% ipython --no-banner

In [1]: import numpy as np

In [2]: np.set_printoptions(precision=2, suppress=True, linewidth=160, legacy="1.25")

In [3]: rd = lambda a: np.round(a, 2) + 0

In [4]: E = np.maximum(np.array([[2, 3],
   ...:     [0, 0],
   ...:     [3, 0],
   ...:     [3, 0],
   ...:     [0, 2],
   ...:     [2, 1],
   ...:     [3, 3],
   ...:     [0, 0],
   ...:     [2, 2],
   ...:     [2, 0],
   ...:     [2, 3],
   ...:     [1, 2],
   ...:     [0, 2],
   ...:     [2, 3],
   ...:     [1, 2],
   ...:     [2, 3],
   ...:     [0, 0],
   ...:     [1, 1],
   ...:     [2, 1],
   ...:     [0, 1],
   ...:     [1, 2],
   ...:     [0, 3],
   ...:     [1, 3],
   ...:     [3, 3],
   ...:     [1, 0],
   ...:     [1, 3],
   ...:     [2, 2],
   ...:     [0, 3],
   ...:     [3, 0],
   ...:     [0, 0],
   ...:     [3, 2]]) @ np.array([[2, 0, 0, 1, 0, 1, 1, 2], [2, 1, 0, 2, 0, 1, 2, 1]]) + np.array([3, 5, 5, 2, 0, 0, 4, 4]), 0)

In [5]: E
Out[5]: 
array([[13,  8,  5, 10,  0,  5, 12, 11],
       [ 3,  5,  5,  2,  0,  0,  4,  4],
       [ 9,  5,  5,  5,  0,  3,  7, 10],
       [ 9,  5,  5,  5,  0,  3,  7, 10],
       [ 7,  7,  5,  6,  0,  2,  8,  6],
       [ 9,  6,  5,  6,  0,  3,  8,  9],
       [15,  8,  5, 11,  0,  6, 13, 13],
       [ 3,  5,  5,  2,  0,  0,  4,  4],
       [11,  7,  5,  8,  0,  4, 10, 10],
       [ 7,  5,  5,  4,  0,  2,  6,  8],
       [13,  8,  5, 10,  0,  5, 12, 11],
       [ 9,  7,  5,  7,  0,  3,  9,  8],
       [ 7,  7,  5,  6,  0,  2,  8,  6],
       [13,  8,  5, 10,  0,  5, 12, 11],
       [ 9,  7,  5,  7,  0,  3,  9,  8],
       [13,  8,  5, 10,  0,  5, 12, 11],
       [ 3,  5,  5,  2,  0,  0,  4,  4],
       [ 7,  6,  5,  5,  0,  2,  7,  7],
       [ 9,  6,  5,  6,  0,  3,  8,  9],
       [ 5,  6,  5,  4,  0,  1,  6,  5],
       [ 9,  7,  5,  7,  0,  3,  9,  8],
       [ 9,  8,  5,  8,  0,  3, 10,  7],
       [11,  8,  5,  9,  0,  4, 11,  9],
       [15,  8,  5, 11,  0,  6, 13, 13],
       [ 5,  5,  5,  3,  0,  1,  5,  6],
       [11,  8,  5,  9,  0,  4, 11,  9],
       [11,  7,  5,  8,  0,  4, 10, 10],
       [ 9,  8,  5,  8,  0,  3, 10,  7],
       [ 9,  5,  5,  5,  0,  3,  7, 10],
       [ 3,  5,  5,  2,  0,  0,  4,  4],
       [13,  7,  5,  9,  0,  5, 11, 12]])

In [6]: U, sigma, Vt = np.linalg.svd(E)

In [7]: np.argmax(sigma[:-1] / (sigma[1:] + 1e-6)) + 1
Out[7]: 3

In [8]: M2 = U[:, :3] @ np.diag(sigma[:3]) @ Vt[:3]

In [9]: np.linalg.matrix_rank(E, rtol=0.05)
Out[9]: 3

In [10]: rd(np.linalg.norm(E - M2) / np.linalg.norm(E))
Out[10]: 0.0

In [11]: np.linalg.matrix_rank(M2)
Out[11]: 3

In [12]: rd(np.linalg.norm(E - M2, 2)), rd(sigma[3])
Out[12]: (0.0, 0.0)

In [13]: rd(np.abs(E - M2).max())
Out[13]: 0.0

In [14]: rd(np.linalg.norm(E, 2) / np.linalg.norm(E))
Out[14]: 0.99

In [15]: np.linalg.matrix_rank(E, rtol=0.1)
Out[15]: 2

In [16]: [round(float(x), 2) for x in np.linalg.svd(E, compute_uv=False)[:3]]
Out[16]: [108.27, 11.88, 8.02]

In [17]: U, sigma, Vt = np.linalg.svd(E)

In [18]: vecs = Vt[:(sigma > 1e-8).sum()]

In [19]: rng = np.random.default_rng(422)

In [20]: vec = E[24] + 2 * E[10] + rng.integers(2) * np.eye(8)[4]

In [21]: vec
Out[21]: array([31., 21., 15., 23.,  0., 11., 29., 28.])

In [22]: np.linalg.matrix_rank(np.vstack([E, vec]))
Out[22]: 3

In [23]: K = np.loadtxt("block17.csv", delimiter=",")

In [24]: K
Out[24]: 
array([[ 3.3, -1. , -1. ],
       [ 3. ,  2.3, -2. ],
       [ 3. , -1. , -0.7]])

In [25]: T = np.stack([K, -2 * K, K[::-1]])

In [26]: np.linalg.matrix_rank(T)
Out[26]: array([3, 3, 3])

In [27]: rd(np.linalg.det(T))
Out[27]: array([  1.89, -15.1 ,  -1.89])

In [28]: np.linalg.matrix_rank(T.reshape(3, -1))
Out[28]: 2

In [29]: P = np.triu(np.array([[-4, 7, -6], [2, 8, 7], [6, 5, -5]]), 1) + np.eye(3)

In [30]: M2 = P @ K @ np.linalg.inv(P)

In [31]: rd(P @ K - K @ P)
Out[31]: 
array([[  3.,  -1.,  17.],
       [ 21., -28.,  -3.],
       [  0., -21.,  25.]])

In [32]: rd(np.linalg.det(M2))
Out[32]: 1.89

In [33]: rd(np.trace(M2)), rd(np.trace(K))
Out[33]: (4.9, 4.9)

In [34]: U, sigma, Vt = np.linalg.svd(K)

In [35]: rd(sigma)
Out[35]: array([5.8 , 2.83, 0.11])

In [36]: np.argmax(sigma[:-1] / (sigma[1:] + 1e-6)) + 1
Out[36]: 2

In [37]: M2 = U[:, :2] @ np.diag(sigma[:2]) @ Vt[:2]

In [38]: np.linalg.matrix_rank(M2)
Out[38]: 2

In [39]: rd(np.abs(K - M2).max())
Out[39]: 0.07

In [40]: rd(np.linalg.norm(K - M2, 2)), rd(sigma[2])
Out[40]: (0.11, 0.11)

In [41]: rd(np.linalg.norm(K - M2) / np.linalg.norm(K))
Out[41]: 0.02

In [42]: m1 = np.load("w.npy")

In [43]: m1
Out[43]: 
array([[-2.,  1.,  0.,  0.,  0.,  0.,  0.],
       [ 0., -2.,  1.,  0.,  0.,  0.,  0.],
       [ 0.,  0., -2.,  1.,  0.,  0.,  0.],
       [ 0.,  0.,  0., -2.,  1.,  0.,  0.],
       [ 0.,  0.,  0.,  0., -2.,  1.,  0.],
       [ 0.,  0.,  0.,  0.,  0., -2.,  1.],
       [ 0.,  0.,  0.,  0.,  0.,  0., -2.]])

In [44]: # triangular, det is the product of the diagonal

In [45]: m1 @ m1
Out[45]: 
array([[ 4., -4.,  1.,  0.,  0.,  0.,  0.],
       [ 0.,  4., -4.,  1.,  0.,  0.,  0.],
       [ 0.,  0.,  4., -4.,  1.,  0.,  0.],
       [ 0.,  0.,  0.,  4., -4.,  1.,  0.],
       [ 0.,  0.,  0.,  0.,  4., -4.,  1.],
       [ 0.,  0.,  0.,  0.,  0.,  4., -4.],
       [ 0.,  0.,  0.,  0.,  0.,  0.,  4.]])

In [46]: [int(np.linalg.matrix_rank(np.linalg.matrix_power(m1, p))) for p in range(1, 8)]
Out[46]: [7, 7, 7, 7, 7, 7, 7]

In [47]: np.linalg.matrix_rank(m1 - m1[0, 0] * np.eye(7))
Out[47]: 6
